$ ipython --no-banner

In [1]: import numpy as np

In [2]: import numpy.linalg as la

In [3]: np.set_printoptions(precision=2, suppress=True, linewidth=100)

In [4]: mat = np.load("layer2.npy")

In [5]: mat
Out[5]: 
array([[0.15, 0.23, 0.18, 0.23, 0.03, 0.  , 0.1 , 0.08],
       [0.2 , 0.2 , 0.11, 0.2 , 0.13, 0.09, 0.02, 0.04],
       [0.18, 0.24, 0.11, 0.24, 0.05, 0.03, 0.05, 0.11],
       [0.07, 0.  , 0.17, 0.07, 0.07, 0.24, 0.1 , 0.28],
       [0.05, 0.41, 0.27, 0.14, 0.05, 0.  , 0.09, 0.  ],
       [0.03, 0.05, 0.23, 0.17, 0.23, 0.1 , 0.12, 0.07],
       [0.1 , 0.  , 0.17, 0.23, 0.12, 0.03, 0.25, 0.1 ],
       [0.1 , 0.2 , 0.05, 0.17, 0.07, 0.17, 0.17, 0.07]])

In [6]: mat @ mat
Out[6]: 
array([[0.14, 0.15, 0.14, 0.18, 0.08, 0.1 , 0.1 , 0.12],
       [0.12, 0.18, 0.17, 0.17, 0.08, 0.09, 0.09, 0.1 ],
       [0.13, 0.16, 0.15, 0.17, 0.08, 0.1 , 0.09, 0.12],
       [0.09, 0.15, 0.15, 0.18, 0.11, 0.1 , 0.13, 0.09],
       [0.16, 0.18, 0.13, 0.19, 0.09, 0.08, 0.07, 0.1 ],
       [0.1 , 0.18, 0.17, 0.17, 0.09, 0.08, 0.11, 0.1 ],
       [0.1 , 0.14, 0.16, 0.17, 0.08, 0.08, 0.14, 0.12],
       [0.11, 0.13, 0.17, 0.18, 0.11, 0.09, 0.12, 0.1 ]])

In [7]: np.sort(np.abs(la.eigvals(mat)))
Out[7]: array([0.09, 0.09, 0.13, 0.13, 0.16, 0.16, 0.23, 1.  ])

In [8]: la.matrix_power(mat, 2)
Out[8]: 
array([[0.14, 0.15, 0.14, 0.18, 0.08, 0.1 , 0.1 , 0.12],
       [0.12, 0.18, 0.17, 0.17, 0.08, 0.09, 0.09, 0.1 ],
       [0.13, 0.16, 0.15, 0.17, 0.08, 0.1 , 0.09, 0.12],
       [0.09, 0.15, 0.15, 0.18, 0.11, 0.1 , 0.13, 0.09],
       [0.16, 0.18, 0.13, 0.19, 0.09, 0.08, 0.07, 0.1 ],
       [0.1 , 0.18, 0.17, 0.17, 0.09, 0.08, 0.11, 0.1 ],
       [0.1 , 0.14, 0.16, 0.17, 0.08, 0.08, 0.14, 0.12],
       [0.11, 0.13, 0.17, 0.18, 0.11, 0.09, 0.12, 0.1 ]])

In [9]: np.allclose(mat, mat.T)
Out[9]: False

In [10]: np.round((mat - mat.T) / 2, 2) + 0
Out[10]: 
array([[ 0.  ,  0.02,  0.  ,  0.08, -0.01, -0.01,  0.  , -0.01],
       [-0.02,  0.  , -0.06,  0.1 , -0.14,  0.02,  0.01, -0.08],
       [ 0.  ,  0.06,  0.  ,  0.03, -0.11, -0.1 , -0.06,  0.03],
       [-0.08, -0.1 , -0.03,  0.  , -0.03,  0.03, -0.06,  0.05],
       [ 0.01,  0.14,  0.11,  0.03,  0.  , -0.11, -0.02, -0.04],
       [ 0.01, -0.02,  0.1 , -0.03,  0.11,  0.  ,  0.05, -0.05],
       [ 0.  , -0.01,  0.06,  0.06,  0.02, -0.05,  0.  , -0.04],
       [ 0.01,  0.08, -0.03, -0.05,  0.04,  0.05,  0.04,  0.  ]])

In [11]: np.round(la.det(mat), 2)
Out[11]: np.float64(0.0)

In [12]: M = np.load("test8.npy")

In [13]: M
Out[13]: 
array([[ 1.  ,  0.7 , -2.32],
       [-2.1 , -0.3 ,  3.94],
       [-0.5 ,  0.2 ,  1.11],
       [ 0.7 ,  0.  , -1.23],
       [-0.7 ,  0.4 ,  1.61],
       [ 2.6 ,  0.4 , -5.39],
       [-0.6 ,  0.6 ,  2.07],
       [-0.4 ,  0.  ,  0.87],
       [ 0.3 , -0.9 , -0.67],
       [ 0.8 , -0.5 , -1.65],
       [ 0.5 , -0.7 , -0.82],
       [ 0.4 ,  0.9 , -1.34],
       [-0.9 ,  0.4 ,  1.87],
       [ 0.7 , -1.1 , -1.14]])

In [14]: Z = M[[1, 2]].astype(float)

In [15]: for _ in range(3):
    ...:     z = la.norm(M[:, None] - Z, axis=-1).argmin(axis=1)
    ...:     Z = np.array([M[z == j].mean(axis=0) for j in range(2)])
    ...: 

In [16]: z
Out[16]: array([1, 0, 0, 1, 0, 1, 0, 0, 1, 1, 1, 1, 0, 1])

In [17]: Z[1] - Z[0]
Out[17]: array([ 1.74, -0.37, -3.73])

In [18]: np.abs(Z[1] - Z[0]).argmax()
Out[18]: np.int64(2)

In [19]: cov = np.cov(M, rowvar=False)

In [20]: cov.round(2) + 0
Out[20]: 
array([[ 1.24, -0.01, -2.56],
       [-0.01,  0.39,  0.  ],
       [-2.56,  0.  ,  5.39]])

In [21]: np.argwhere(np.triu(np.abs(np.corrcoef(M.T)) > 0.8, 1))
Out[21]: array([[0, 2]])

In [22]: np.round(np.corrcoef(M.T), 2) + 0
Out[22]: 
array([[ 1.  , -0.02, -0.99],
       [-0.02,  1.  ,  0.  ],
       [-0.99,  0.  ,  1.  ]])

In [23]: la.eigvalsh(cov)[::-1]
Out[23]: array([6.61, 0.39, 0.02])

In [24]: np.argsort(-M.std(axis=0).round(6), kind="stable")
Out[24]: array([2, 0, 1])

In [25]: np.polyfit(M[:, 0], M[:, 1], 1)
Out[25]: array([-0.01,  0.01])

In [26]: vec = np.array([0, -9, -3])

In [27]: target = M @ vec

In [28]: np.round(la.solve(M.T @ M, M.T @ target), 2) + 0
Out[28]: array([ 0., -9., -3.])

In [29]: rng = np.random.default_rng(664665)

In [30]: target = target + 0.05 * rng.normal(size=14)

In [31]: target
Out[31]: 
array([  0.68,  -9.19,  -5.11,   3.68,  -8.36,  12.58, -11.66,  -2.55,  10.09,   9.45,   8.72,
        -4.16,  -9.29,  13.35])

In [32]: beta, *_ = la.lstsq(M, target)

In [33]: beta.round()
Out[33]: array([ 0., -9., -3.])

In [34]: round(la.norm(target - M @ beta), 2)
Out[34]: np.float64(0.18)

In [35]: cen = M - M.mean(axis=0)

In [36]: U, sv, vt = la.svd(cen, full_matrices=False)

In [37]: round((sv ** 2).sum() ** 2 / (sv ** 4).sum(), 2)
Out[37]: np.float64(1.12)

In [38]: np.abs(vt[-1])
Out[38]: array([0.9 , 0.04, 0.43])

In [39]: np.round(cen.mean(axis=0), 2) + 0
Out[39]: array([0., 0., 0.])

In [40]: np.searchsorted(np.cumsum(sv ** 2) / (sv ** 2).sum(), 0.9) + 1
Out[40]: np.int64(1)

In [41]: proj = M @ la.solve(M.T @ M, M.T)

In [42]: proj @ M[:, 2]
Out[42]: 
array([-2.32,  3.94,  1.11, -1.23,  1.61, -5.39,  2.07,  0.87, -0.67, -1.65, -0.82, -1.34,  1.87,
       -1.14])

In [43]: np.allclose(proj @ proj, proj)
Out[43]: True

In [44]: E = np.load("m.npy")

In [45]: E
Out[45]: 
array([[ -7.8 ,  -1.87,  14.48,  -5.74],
       [-10.35,   9.06,  -9.51,  -4.73],
       [  8.59,  -5.88,  -1.62, -10.89],
       [  6.44,  12.9 ,   5.2 ,   2.36],
       [  1.63,   3.74,   5.89,  -8.3 ]])

In [46]: vec = np.array([-7, -2, 7, 0])

In [47]: target = E @ vec

In [48]: np.round(la.solve(E.T @ E, E.T @ target), 2) + 0
Out[48]: array([-7., -2.,  7.,  0.])

In [49]: np.round(la.lstsq(E, target)[0], 2) + 0
Out[49]: array([-7., -2.,  7.,  0.])

In [50]: target = target + 0.02 * rng.normal(size=5)

In [51]: target
Out[51]: array([159.71, -12.26, -59.72, -34.5 ,  22.34])

In [52]: beta, *_ = la.lstsq(E, target)

In [53]: [round(float(la.norm(la.solve(E.T @ E + lam * np.eye(4), E.T @ target))), 2) for lam in (0, 1, 10, 100)]
Out[53]: [10.1, 10.07, 9.76, 7.53]

In [54]: np.round(E.T @ (target - E @ beta), 2) + 0
Out[54]: array([0., 0., 0., 0.])

In [55]: proj = E @ la.solve(E.T @ E, E.T)

In [56]: la.matrix_rank(np.eye(5) - proj)
Out[56]: np.int64(1)

In [57]: np.allclose(proj @ proj, proj)
Out[57]: True

In [58]: theta = np.deg2rad(15)

In [59]: m1 = np.eye(5)

In [60]: m1[np.ix_([3, 1], [3, 1])] = [[np.cos(theta), -np.sin(theta)], [np.sin(theta), np.cos(theta)]]

In [61]: m1
Out[61]: 
array([[ 1.  ,  0.  ,  0.  ,  0.  ,  0.  ],
       [ 0.  ,  0.97,  0.  ,  0.26,  0.  ],
       [ 0.  ,  0.  ,  1.  ,  0.  ,  0.  ],
       [ 0.  , -0.26,  0.  ,  0.97,  0.  ],
       [ 0.  ,  0.  ,  0.  ,  0.  ,  1.  ]])

In [62]: m1 @ m1
Out[62]: 
array([[ 1.  ,  0.  ,  0.  ,  0.  ,  0.  ],
       [ 0.  ,  0.87,  0.  ,  0.5 ,  0.  ],
       [ 0.  ,  0.  ,  1.  ,  0.  ,  0.  ],
       [ 0.  , -0.5 ,  0.  ,  0.87,  0.  ],
       [ 0.  ,  0.  ,  0.  ,  0.  ,  1.  ]])

In [63]: (m1 != 0).astype(int)
Out[63]: 
array([[1, 0, 0, 0, 0],
       [0, 1, 0, 1, 0],
       [0, 0, 1, 0, 0],
       [0, 1, 0, 1, 0],
       [0, 0, 0, 0, 1]])

In [64]: (la.matrix_power((m1 != 0) + (m1.T != 0) + np.eye(5), 5) > 0).astype(int)
Out[64]: 
array([[1, 0, 0, 0, 0],
       [0, 1, 0, 1, 0],
       [0, 0, 1, 0, 0],
       [0, 1, 0, 1, 0],
       [0, 0, 0, 0, 1]])

In [65]: np.flatnonzero(la.matrix_power((m1 != 0) + (m1.T != 0) + np.eye(5), 5)[1])
Out[65]: array([1, 3])
